% ipython --no-banner

In [1]: import numpy as np

In [2]: np.set_printoptions(suppress=True, linewidth=100)

In [3]: rd = lambda a: np.round(a, 1) + 0

In [4]: th = np.deg2rad(30)

In [5]: m1 = np.eye(5)

In [6]: m1[np.ix_([4, 3], [4, 3])] = [[np.cos(th), -np.sin(th)], [np.sin(th), np.cos(th)]]

In [7]: print(rd(m1))
[[ 1.   0.   0.   0.   0. ]
 [ 0.   1.   0.   0.   0. ]
 [ 0.   0.   1.   0.   0. ]
 [ 0.   0.   0.   0.9  0.5]
 [ 0.   0.   0.  -0.5  0.9]]

In [8]: Q, vecs = np.linalg.qr(m1[:, :3])[0], np.linalg.qr(m1[:, 3:])[0]

In [9]: sig = np.linalg.svd(Q.T @ vecs, compute_uv=False)

In [10]: print(rd(np.linalg.norm(Q @ Q.T - vecs @ vecs.T, 2)))
1.0

In [11]: print(sig)
[0. 0.]

In [12]: th = np.radians(120)

In [13]: r_ = np.eye(5)

In [14]: r_[2, 2] = r_[1, 1] = np.cos(th)

In [15]: r_[2, 1], r_[1, 2] = -np.sin(th), np.sin(th)

In [16]: print(rd(r_))
[[ 1.   0.   0.   0.   0. ]
 [ 0.  -0.5  0.9  0.   0. ]
 [ 0.  -0.9 -0.5  0.   0. ]
 [ 0.   0.   0.   1.   0. ]
 [ 0.   0.   0.   0.   1. ]]

In [17]: other = m1 @ r_.T

In [18]: print(rd(np.abs(other - m1).max(axis=0)))
[0.  1.5 1.5 0.  0. ]

In [19]: print(rd(np.linalg.svd(m1, compute_uv=False)), rd(np.linalg.svd(other, compute_uv=False)))
[1. 1. 1. 1. 1.] [1. 1. 1. 1. 1.]

In [20]: left, sig, vt = np.linalg.svd(m1, full_matrices=False)

In [21]: print(left.shape, sig.shape, vt.shape)
(5, 5) (5,) (5, 5)

In [22]: print(np.cumsum(sig ** 2) / np.sum(sig ** 2))
[0.2 0.4 0.6 0.8 1. ]

In [23]: print(rd(left.T @ left))
[[1. 0. 0. 0. 0.]
 [0. 1. 0. 0. 0.]
 [0. 0. 1. 0. 0.]
 [0. 0. 0. 1. 0.]
 [0. 0. 0. 0. 1.]]

In [24]: print((m1 != 0).astype(int))
[[1 0 0 0 0]
 [0 1 0 0 0]
 [0 0 1 0 0]
 [0 0 0 1 1]
 [0 0 0 1 1]]

In [25]: print((np.linalg.matrix_power((m1 != 0) + (m1.T != 0) + np.eye(5), 5) > 0).astype(int))
[[1 0 0 0 0]
 [0 1 0 0 0]
 [0 0 1 0 0]
 [0 0 0 1 1]
 [0 0 0 1 1]]

In [26]: print(rd(m1 @ m1))
[[ 1.   0.   0.   0.   0. ]
 [ 0.   1.   0.   0.   0. ]
 [ 0.   0.   1.   0.   0. ]
 [ 0.   0.   0.   0.5  0.9]
 [ 0.   0.   0.  -0.9  0.5]]

In [27]: print(rd(np.kron(np.eye(2, dtype=int), m1)))
[[ 1.   0.   0.   0.   0.   0.   0.   0.   0.   0. ]
 [ 0.   1.   0.   0.   0.   0.   0.   0.   0.   0. ]
 [ 0.   0.   1.   0.   0.   0.   0.   0.   0.   0. ]
 [ 0.   0.   0.   0.9  0.5  0.   0.   0.   0.   0. ]
 [ 0.   0.   0.  -0.5  0.9  0.   0.   0.   0.   0. ]
 [ 0.   0.   0.   0.   0.   1.   0.   0.   0.   0. ]
 [ 0.   0.   0.   0.   0.   0.   1.   0.   0.   0. ]
 [ 0.   0.   0.   0.   0.   0.   0.   1.   0.   0. ]
 [ 0.   0.   0.   0.   0.   0.   0.   0.   0.9  0.5]
 [ 0.   0.   0.   0.   0.   0.   0.   0.  -0.5  0.9]]

In [28]: print(rd(np.einsum("ii->", m1)))
4.7

In [29]: print(rd(np.poly(m1)))
[ 1.  -4.7  9.2 -9.2  4.7 -1. ]

In [30]: print(rd(np.linalg.eigvals(m1)))
[0.9+0.5j 0.9-0.5j 1. +0.j  1. +0.j  1. +0.j ]

In [31]: E = np.loadtxt("x.csv", delimiter=",")

In [32]: print(E)
[[ 4. -4.]
 [-4.  4.]]

In [33]: r0 = np.array([0, 2])

In [34]: print(np.polyval(r0, E[1]))
[2. 2.]

In [35]: rng = np.random.default_rng(935)

In [36]: labels = rng.permutation(2)

In [37]: print(labels)
[0 1]

In [38]: other = E[labels][:, labels]

In [39]: print(rd(np.linalg.det(other)), rd(np.linalg.det(E[labels])))
0.0 0.0

In [40]: print(np.trace(other))
8.0

In [41]: print(other)
[[ 4. -4.]
 [-4.  4.]]

In [42]: left, sig, vt = np.linalg.svd(E, full_matrices=False)

In [43]: print((sig > 1e-8).sum())
1

In [44]: print(rd(sig / sig[0]))
[1. 0.]

In [45]: print(np.cumsum(sig ** 2) / np.sum(sig ** 2))
[1. 1.]

In [46]: print(np.linalg.lstsq(E[:-1].T, E[-1])[2])
1

In [47]: print(rd(E @ np.linalg.pinv(E) @ E))
[[ 4. -4.]
 [-4.  4.]]

In [48]: print(np.unique(E.round(6), axis=0).shape)
(2, 2)

In [49]: r0, r1 = E[0], E[1]

In [50]: print(r0 @ r0)
32.0

In [51]: p = (r0 @ r1) / (r0 @ r0) * r0

In [52]: print((r1 - p) @ r0)
0.0

In [53]: print(np.outer(r0, r1))
[[-16.  16.]
 [ 16. -16.]]

In [54]: print(r1 - p)
[0. 0.]

In [55]: mat = np.loadtxt("w.csv", delimiter=",")

In [56]: print(mat)
[[-5. -6. -9.]
 [-1. -4. -5.]
 [-4. -2. -4.]
 [-1. -4. -5.]
 [-4. -2. -4.]
 [ 0.  0.  0.]
 [-1. -4. -5.]
 [-1. -4. -5.]
 [-1. -4. -5.]
 [-4. -2. -4.]
 [ 0.  0.  0.]
 [ 0.  0.  0.]]

In [57]: G = mat.T @ mat

In [58]: print(rd(np.linalg.svd(mat, compute_uv=False) ** 2))
[434.1  25.9   0. ]

In [59]: print((mat @ mat.T).shape)
(12, 12)

In [60]: Ac = mat - mat.mean(axis=0)

In [61]: vecs = np.linalg.svd(Ac)[2][:2]

In [62]: other = Ac - Ac @ vecs.T @ vecs

In [63]: print(np.linalg.norm(other, axis=1).round(6).argmax())
0

In [64]: print(rd(np.diag(vecs.T @ vecs)))
[0.9 0.5 0.6]

In [65]: print(rd(np.linalg.norm(other) / np.linalg.norm(Ac)))
0.0

In [66]: print(rd((Ac @ vecs.T).std(axis=0)))
[3.3 1.5]

In [67]: print(rd(np.cov(Ac @ vecs.T, rowvar=False)))
[[12.   0. ]
 [ 0.   2.3]]

In [68]: print(np.abs(np.diag(np.linalg.qr(mat)[1])) > 1e-9)
[ True  True False]

In [69]: print(np.unique(mat.round(6), axis=0).shape)
(4, 3)

In [70]: print(np.linalg.lstsq(mat[:-1].T, mat[-1])[2])
2

In [71]: d = np.linalg.norm(mat[:, None] - mat[None], axis=-1)

In [72]: print(d[1].round(6).argsort(kind="stable")[:4])
[1 3 6 7]

In [73]: print(d.mean(axis=1).argmax())
0

In [74]: print(rd(np.linalg.norm(mat - mat.mean(axis=0), axis=1)))
[6.9 2.  2.3 2.  2.3 5.  2.  2.  2.  2.3 5.  5. ]

In [75]: print((d + 1e9 * np.eye(12)).round(6).argmin(axis=1))
[ 1  3  4  1  2 10  1  1  1  2  5  5]

In [76]: print(rd(d[:5, :5]))
[[0.  6.  6.5 6.  6.5]
 [6.  0.  3.7 0.  3.7]
 [6.5 3.7 0.  3.7 0. ]
 [6.  0.  3.7 0.  3.7]
 [6.5 3.7 0.  3.7 0. ]]

In [77]: print(np.unravel_index(d.round(6).argmax(), d.shape))
(np.int64(0), np.int64(5))
